% python3 -q
>>> import numpy as np
>>> from numpy import linalg as LA
>>> np.set_printoptions(precision=2, suppress=True, linewidth=140)
>>> tidy = lambda a: np.round(a, 2) + 0
>>> X = np.diag(np.array([-2, 2, 2, 0, 1, -2, 2, 2]))
>>> X
array([[-2,  0,  0,  0,  0,  0,  0,  0],
       [ 0,  2,  0,  0,  0,  0,  0,  0],
       [ 0,  0,  2,  0,  0,  0,  0,  0],
       [ 0,  0,  0,  0,  0,  0,  0,  0],
       [ 0,  0,  0,  0,  1,  0,  0,  0],
       [ 0,  0,  0,  0,  0, -2,  0,  0],
       [ 0,  0,  0,  0,  0,  0,  2,  0],
       [ 0,  0,  0,  0,  0,  0,  0,  2]])
>>> # 8 blocks once reordered
>>> left, sig, vt = LA.svd(X, full_matrices=False)
>>> sig / sig[0]
array([1. , 1. , 1. , 1. , 1. , 1. , 0.5, 0. ])
>>> left.shape, sig.shape, vt.shape
((8, 8), (8,), (8, 8))
>>> (sig > 1e-8).sum()
np.int64(7)
>>> left.T @ X @ vt.T
array([[2., 0., 0., 0., 0., 0., 0., 0.],
       [0., 2., 0., 0., 0., 0., 0., 0.],
       [0., 0., 2., 0., 0., 0., 0., 0.],
       [0., 0., 0., 2., 0., 0., 0., 0.],
       [0., 0., 0., 0., 2., 0., 0., 0.],
       [0., 0., 0., 0., 0., 2., 0., 0.],
       [0., 0., 0., 0., 0., 0., 1., 0.],
       [0., 0., 0., 0., 0., 0., 0., 0.]])
>>> ev, vecs = LA.eigh(X)
>>> vec = np.array([2, -2, -1, -1, 1, -2, 1, 0])
>>> np.abs(X).sum(axis=1).max(), np.abs(ev).max()
(np.int64(2), np.float64(2.0))
>>> vecs * np.maximum(ev, 0) @ vecs.T
array([[0., 0., 0., 0., 0., 0., 0., 0.],
       [0., 2., 0., 0., 0., 0., 0., 0.],
       [0., 0., 2., 0., 0., 0., 0., 0.],
       [0., 0., 0., 0., 0., 0., 0., 0.],
       [0., 0., 0., 0., 1., 0., 0., 0.],
       [0., 0., 0., 0., 0., 0., 0., 0.],
       [0., 0., 0., 0., 0., 0., 2., 0.],
       [0., 0., 0., 0., 0., 0., 0., 2.]])
>>> A = np.loadtxt("run12.csv", delimiter=",")
>>> A
array([[-0.2 ,  4.17,  1.58,  1.72,  1.63, -6.3 ,  1.25,  2.97, -0.86,  2.16, -0.13, -1.08],
       [-3.13, -0.54, -1.27, -5.5 ,  4.46,  2.32, -1.14,  6.1 , -0.4 ,  0.78,  0.72, -4.02],
       [ 2.14, -5.2 ,  0.65,  1.57, -2.27,  1.36, -1.94, -6.86,  2.34, -0.38,  0.21, -0.03],
       [-1.35,  0.06, -1.31, -2.07, -1.27,  2.16, -1.29, -2.48, -2.24, -0.09,  0.68,  0.9 ],
       [ 1.43, -2.84, -1.54, -0.81, -0.5 ,  4.63, -0.61,  1.25, -1.35, -0.16,  2.17, -6.05],
       [ 1.74, -2.63,  2.31,  5.76, -4.56, -1.27,  4.09, -2.2 ,  2.37,  1.19,  0.14,  1.63],
       [ 1.25, -1.99,  1.53,  2.68, -1.41, -2.33,  2.  ,  1.21, -0.43,  1.  ,  1.25, -1.67],
       [ 3.74, -0.68,  4.99, -3.64, -2.1 ,  0.44, 11.62,  2.93, -2.73,  0.76, -1.32, -2.49],
       [ 0.41,  2.14,  0.57,  2.25, -0.78, -1.09, -2.15,  1.81, -1.4 , -5.56, -2.93, -0.63],
       [ 1.81,  6.21,  2.07, -7.45, -3.14, -0.62, -0.94,  1.71, -4.24,  2.65, -0.29,  0.64],
       [-1.03,  1.78, -0.09,  2.75,  1.13,  0.89,  0.42, -0.37,  3.17, -4.31, -0.35,  2.43],
       [ 4.06,  2.24, -3.97,  3.44, -2.09,  3.27, -2.49,  1.24, -2.36, -5.33, -0.68, -5.89],
       [ 0.41, -2.25,  2.48,  7.05, -3.31,  2.87,  3.84,  2.77,  5.37, -1.02, -2.1 ,  6.65],
       [-0.04,  2.15, -1.26,  1.54,  0.31,  0.63,  0.63,  1.53, -0.43,  4.63, -3.99, -2.17]])
>>> tidy(LA.norm(A[13] - A[8]))
np.float64(11.15)
>>> LA.norm(A, axis=1).argmax()
np.int64(7)
>>> tidy(LA.norm(A) ** 2 / LA.norm(A, 2) ** 2)
np.float64(3.42)
>>> tidy(LA.norm(A, axis=0))
array([ 7.62, 11.19,  8.33, 15.04,  9.16, 10.1 , 13.84, 11.56,  9.54, 10.76,  6.22, 12.52])
>>> tidy(LA.norm(A, 2))
np.float64(20.17)
>>> tidy(LA.norm(A[13], 1)), tidy(LA.norm(A[13], np.inf))
(np.float64(19.31), np.float64(4.63))
>>> tidy(A[13] @ A[8])
np.float64(-4.27)
